In [1]: import numpy as np

In [2]: np.set_printoptions(precision=1, suppress=True, linewidth=160, sign=" ")

In [3]: A2 = np.array([[4, 6, 0], [5, 9, 9], [8, 2, 1]])

In [4]: K = np.triu(A2, 1)

In [5]: K
Out[5]: 
array([[ 0,  6,  0],
       [ 0,  0,  9],
       [ 0,  0,  0]])

In [6]: # looks like rank 2

In [7]: rank = np.linalg.matrix_rank(K)

In [8]: rank
Out[8]: np.int64(2)

In [9]: N = np.linalg.svd(K)[2][rank:].T

In [10]: N[:, 0] / N[np.abs(N[:, 0]).round(6).argmax(), 0]
Out[10]: array([ 1.,  0.,  0.])

In [11]: [int(np.linalg.matrix_rank(np.delete(K, i, axis=0))) for i in range(3)]
Out[11]: [1, 1, 2]

In [12]: [int(np.linalg.matrix_rank(K[:i])) for i in range(1, len(K) + 1)]
Out[12]: [1, 2, 2]

In [13]: np.allclose(K @ N, 0)
Out[13]: True

In [14]: np.linalg.matrix_rank(K.T @ K), np.linalg.matrix_rank(K @ K.T)
Out[14]: (np.int64(2), np.int64(2))

In [15]: N @ N.T
Out[15]: 
array([[ 1.,  0.,  0.],
       [ 0.,  0.,  0.],
       [ 0.,  0.,  0.]])

In [16]: np.abs(np.diag(np.linalg.qr(K)[1])) > 1e-9
Out[16]: array([False, False, False])

In [17]: np.linalg.lstsq(K[:-1].T, K[-1])[2]
Out[17]: np.int32(2)

In [18]: np.allclose(K[:-1].T @ np.linalg.lstsq(K[:-1].T, K[-1])[0], K[-1])
Out[18]: True

In [19]: m1 = np.load("m.npy")

In [20]: m1
Out[20]: 
array([[  3,   3,  -3],
       [  3,   3,  -3],
       [  4,   6,  -5],
       [  6,   6,  -3],
       [  9,   6,  -2],
       [  8,   8,   1],
       [ 10,  11,  -1],
       [ 12,  14,  -3],
       [ 11,  14,  -2],
       [ 14,  15,  -5],
       [ 11,  12,  -5],
       [ 14,   9,  -8],
       [ 13,   8, -11],
       [ 10,   7,  -8],
       [  7,   7,  -7],
       [  4,   9,  -8],
       [  7,  12,  -6],
       [ 10,  12,  -7],
       [  8,  15, -10],
       [  6,  16, -11],
       [  8,  17, -12],
       [  7,  14,  -9],
       [  4,  11,  -9],
       [  5,  11,  -7],
       [  8,  12,  -4]])

In [21]: d = np.linalg.norm(m1[:, None] - m1[None], axis=-1)

In [22]: d[:5, :5]
Out[22]: 
array([[ 0. ,  0. ,  3.7,  4.2,  6.8],
       [ 0. ,  0. ,  3.7,  4.2,  6.8],
       [ 3.7,  3.7,  0. ,  2.8,  5.8],
       [ 4.2,  4.2,  2.8,  0. ,  3.2],
       [ 6.8,  6.8,  5.8,  3.2,  0. ]])

In [23]: np.linalg.matrix_rank(d ** 2)
Out[23]: np.int64(5)

In [24]: (d + 1e9 * np.eye(25)).round(6).argmin(axis=1)
Out[24]: array([  1,   0,   3,   2,   3,   4,   8,   8,   7,   7,  17,  12,  11,  14,  13,  22,  24,  10,  21,  18,  19,  18,  15,  22,  16])

In [25]: d.mean(axis=1).argmax()
Out[25]: np.int64(0)

In [26]: E = np.load("out12.npy")

In [27]: E
Out[27]: 
array([[-16,   4,  12,  -8,   2,   6],
       [ -8, -14,  12,  -4,  -7,   6],
       [ 18, -14,  12,   9,  -7,   6],
       [-16,   4,  12,  32,  -8, -24],
       [ -8, -14,  12,  16,  28, -24],
       [ 18, -14,  12, -36,  28, -24]])

In [28]: np.trace(E)
Out[28]: np.int64(18)

In [29]: np.sort(np.abs(np.linalg.eigvals(E)))
Out[29]: array([ 17.9,  22.1,  22.1,  33.3,  41.2,  41.2])

In [30]: np.linalg.determinant(E)
AttributeError: module 'numpy.linalg' has no attribute 'determinant'


In [31]: np.round(np.abs(np.linalg.eigvals(E)).max(), 1)
Out[31]: np.float64(41.2)

In [32]: rng = np.random.default_rng(651)

In [33]: lab = rng.permutation(6)

In [34]: lab
Out[34]: array([ 3,  2,  0,  1,  4,  5])

In [35]: A2 = E[lab][:, lab]

In [36]: np.allclose(A2, E)
Out[36]: False

In [37]: A2
Out[37]: 
array([[ 32,  12, -16,   4,  -8, -24],
       [  9,  12,  18, -14,  -7,   6],
       [ -8,  12, -16,   4,   2,   6],
       [ -4,  12,  -8, -14,  -7,   6],
       [ 16,  12,  -8, -14,  28, -24],
       [-36,  12,  18, -14,  28, -24]])

In [38]: A2 = np.linalg.inv(E)

In [39]: round(np.linalg.cond(E), 1)
Out[39]: np.float64(7.1)

In [40]: np.round(E @ A2, 1) + 0
Out[40]: 
array([[ 1.,  0.,  0.,  0.,  0.,  0.],
       [ 0.,  1.,  0.,  0.,  0.,  0.],
       [ 0.,  0.,  1.,  0.,  0.,  0.],
       [ 0.,  0.,  0.,  1.,  0.,  0.],
       [ 0.,  0.,  0.,  0.,  1.,  0.],
       [ 0.,  0.,  0.,  0.,  0.,  1.]])

In [41]: A2.round(1) + 0
Out[41]: 
array([[ 0. ,  0. ,  0. ,  0. ,  0. ,  0. ],
       [ 0. , -0.1,  0. ,  0. ,  0. ,  0. ],
       [ 0.1,  0. ,  0. ,  0. ,  0. ,  0. ],
       [ 0. ,  0. ,  0. ,  0. ,  0. ,  0. ],
       [ 0. ,  0. ,  0. ,  0. ,  0. ,  0. ],
       [ 0. ,  0. ,  0. ,  0. ,  0. ,  0. ]])

In [42]: np.allclose(A2, E.T)
Out[42]: False
